>>> import numpy as np
>>> from numpy import linalg as LA
>>> np.set_printoptions(precision=3, suppress=True, linewidth=160)
>>> W0 = np.loadtxt("test0.csv", delimiter=",")
>>> W0
array([[ 2.927, -0.188,  1.419,  0.951,  0.391,  3.586,  0.992,  1.096, -0.24 ,  1.229,  1.733,  1.203,  0.809],
       [ 3.209,  0.077,  1.908,  0.869,  0.021,  3.519,  0.977,  0.981, -0.461,  1.16 ,  1.887,  0.934,  0.935],
       [ 3.591,  0.278,  1.937,  0.82 ,  0.329,  2.8  ,  0.828,  0.434,  0.079,  1.038,  1.695,  0.651,  0.641],
       [ 3.617, -0.256,  1.804,  1.165,  0.211,  2.946,  0.609,  0.951, -0.148,  0.984,  1.929,  1.083,  0.724],
       [ 2.986, -0.134,  2.478,  0.908, -0.637,  2.641,  1.485,  0.774,  0.185,  0.949,  2.444,  0.893,  1.73 ],
       [ 3.134,  0.355,  2.53 ,  1.021,  0.425,  3.074,  0.871,  1.328, -0.125,  0.952,  1.7  ,  0.971,  1.047],
       [ 3.415, -0.198,  1.871,  1.074, -0.411,  2.896,  0.856,  0.398,  0.152,  1.078,  2.111,  1.004,  0.804],
       [ 3.064, -0.26 ,  1.745,  1.298,  0.283,  2.617,  0.917,  0.867,  0.288,  0.669,  1.668,  1.182,  1.397],
       [ 3.115,  0.155,  2.228,  0.95 , -0.087,  2.639,  0.446,  1.054,  0.129,  1.636,  2.017,  0.882,  0.772],
       [ 2.915,  0.035,  1.976,  0.985,  0.498,  3.501,  0.974,  0.537, -0.43 ,  1.337,  2.   ,  0.785,  1.122],
       [ 2.878, -0.113,  2.454,  1.158,  0.134,  3.199,  1.536,  1.028,  0.101,  0.471,  1.873,  0.387,  0.819],
       [ 2.869,  0.066,  2.052,  0.875,  0.146,  3.134,  0.883,  0.858, -0.339,  1.231,  2.032,  0.751,  0.813],
       [ 3.448, -0.515,  1.967,  1.636, -0.225,  2.803,  1.262,  0.293,  0.061,  0.449,  2.01 ,  0.936,  0.579],
       [ 3.319,  0.419,  1.811,  0.84 , -0.281,  3.218,  1.011,  1.08 , -0.376,  1.127,  2.094,  1.012,  1.109],
       [ 3.399,  0.472,  2.737,  2.397,  0.043,  2.572,  0.238,  3.826,  2.095,  0.676,  2.367,  1.678, -0.178],
       [ 2.964,  0.988,  2.874,  1.99 ,  0.618,  3.279,  0.184,  2.344,  1.716,  0.965,  2.307,  1.816,  0.283],
       [ 3.019,  0.693,  2.707,  2.401, -0.191,  3.023, -0.06 ,  3.233,  2.153,  0.979,  1.958,  2.049, -0.46 ],
       [ 3.245,  1.688,  3.141,  1.87 , -0.189,  2.743,  0.109,  3.401,  1.958,  0.688,  2.341,  1.665,  0.38 ],
       [ 3.07 ,  1.334,  2.514,  1.75 , -0.537,  2.928,  0.214,  2.824,  2.266,  1.312,  1.927,  2.428,  0.255],
       [ 3.022,  0.62 ,  2.607,  2.081,  0.255,  2.993, -0.546,  2.759,  2.139,  1.032,  2.214,  1.752,  0.155],
       [ 2.748,  1.18 ,  2.658,  2.341,  0.621,  2.982,  0.084,  2.711,  2.239,  1.138,  2.088,  2.609, -0.231],
       [ 2.688,  0.848,  3.433,  2.018,  0.038,  2.918,  0.47 ,  2.535,  2.379,  1.181,  2.025,  2.508, -0.426],
       [ 3.249,  0.892,  3.353,  2.433, -0.297,  2.96 ,  0.417,  2.948,  2.631,  1.044,  2.057,  1.965,  0.322],
       [ 2.293,  0.776,  3.182,  1.918, -0.102,  3.21 ,  0.106,  2.781,  1.508,  1.179,  1.746,  1.636, -0.099],
       [ 2.905,  0.911,  2.851,  1.901, -0.167,  3.166,  0.073,  2.943,  2.296,  0.544,  1.954,  2.036,  0.183],
       [ 3.079,  1.041,  2.752,  2.122,  0.095,  2.848, -0.168,  3.044,  2.058,  0.712,  1.947,  1.909,  0.183],
       [ 3.124,  1.329,  2.844,  1.897,  0.033,  2.977,  0.036,  3.088,  2.198,  1.11 ,  2.646,  2.249,  0.009],
       [ 3.164,  1.513,  3.34 ,  2.077, -0.324,  2.728, -0.077,  2.612,  1.967,  1.585,  1.75 ,  1.465, -0.304],
       [ 1.229,  0.798,  1.189,  3.213,  1.956,  1.201,  0.79 , -0.256,  2.979,  0.272,  2.304, -0.002,  2.887],
       [ 1.19 ,  0.922,  0.909,  3.762,  2.306,  1.068,  1.303,  0.199,  3.381, -0.395,  2.01 ,  0.075,  3.291],
       [ 0.99 ,  0.746,  0.862,  3.498,  2.086,  1.256,  0.642,  0.398,  2.908,  0.034,  1.515, -0.281,  2.796],
       [ 0.747,  0.896,  0.084,  3.268,  2.073,  1.371,  0.251,  0.162,  3.067,  0.002,  1.556, -0.065,  2.5  ],
       [ 1.944,  0.847,  0.899,  2.977,  2.234,  1.001,  1.137,  0.48 ,  3.439,  0.458,  1.841, -0.497,  2.894],
       [ 1.524,  0.801,  1.27 ,  3.073,  1.819,  1.006,  1.376, -0.049,  2.795, -0.072,  2.159,  0.243,  2.979],
       [ 0.572,  0.923,  0.647,  2.726,  1.793,  1.565,  1.06 , -0.51 ,  2.581, -0.112,  1.934,  0.423,  2.963],
       [ 0.772,  1.224,  1.029,  3.113,  2.139,  0.966,  1.369, -0.017,  3.277, -0.428,  1.871,  0.46 ,  2.885],
       [ 0.379,  1.17 ,  0.408,  2.882,  2.095,  1.17 ,  1.108, -0.52 ,  2.973, -0.06 ,  1.812, -0.351,  3.262],
       [ 0.617,  1.023,  0.923,  2.972,  2.372,  1.427,  1.076,  0.576,  2.754, -0.106,  2.076, -0.857,  3.074],
       [ 1.108,  0.943,  0.668,  2.968,  1.882,  1.195,  1.192, -0.252,  3.069,  0.308,  2.049,  0.146,  3.067],
       [ 1.632,  0.717,  1.215,  2.537,  1.884,  0.799,  1.049, -0.501,  2.96 , -0.005,  1.519, -0.207,  3.145],
       [ 1.26 ,  0.944,  1.24 ,  2.496,  2.474,  1.518,  0.646,  0.391,  2.689, -0.235,  1.914,  0.061,  2.451],
       [ 0.812,  0.755,  0.993,  3.914,  1.662,  1.02 ,  0.837,  0.112,  3.308,  0.291,  1.791,  0.316,  3.601]])
>>> labels = W0[:, 7] > np.median(W0[:, 7])
>>> u = W0[labels].mean(axis=0) - W0[~labels].mean(axis=0)
>>> ((W0 - W0.mean(axis=0)) @ u > 0).astype(int)
array([1, 1, 1, 1, 1, 1, 1, 1, 1, 1, 1, 1, 1, 1, 1, 1, 1, 1, 1, 1, 1, 1, 1, 1, 1, 1, 1, 1, 0, 0, 0, 0, 0, 0, 0, 0, 0, 0, 0, 0, 0, 0])
>>> np.round((((W0 - W0.mean(axis=0)) @ u > 0) == labels).mean(), 3)
np.float64(0.833)
>>> np.argsort(-np.abs(u).round(6), kind="stable")
array([ 7, 12,  2, 11,  4,  0,  5,  9,  3,  8,  6,  1, 10])
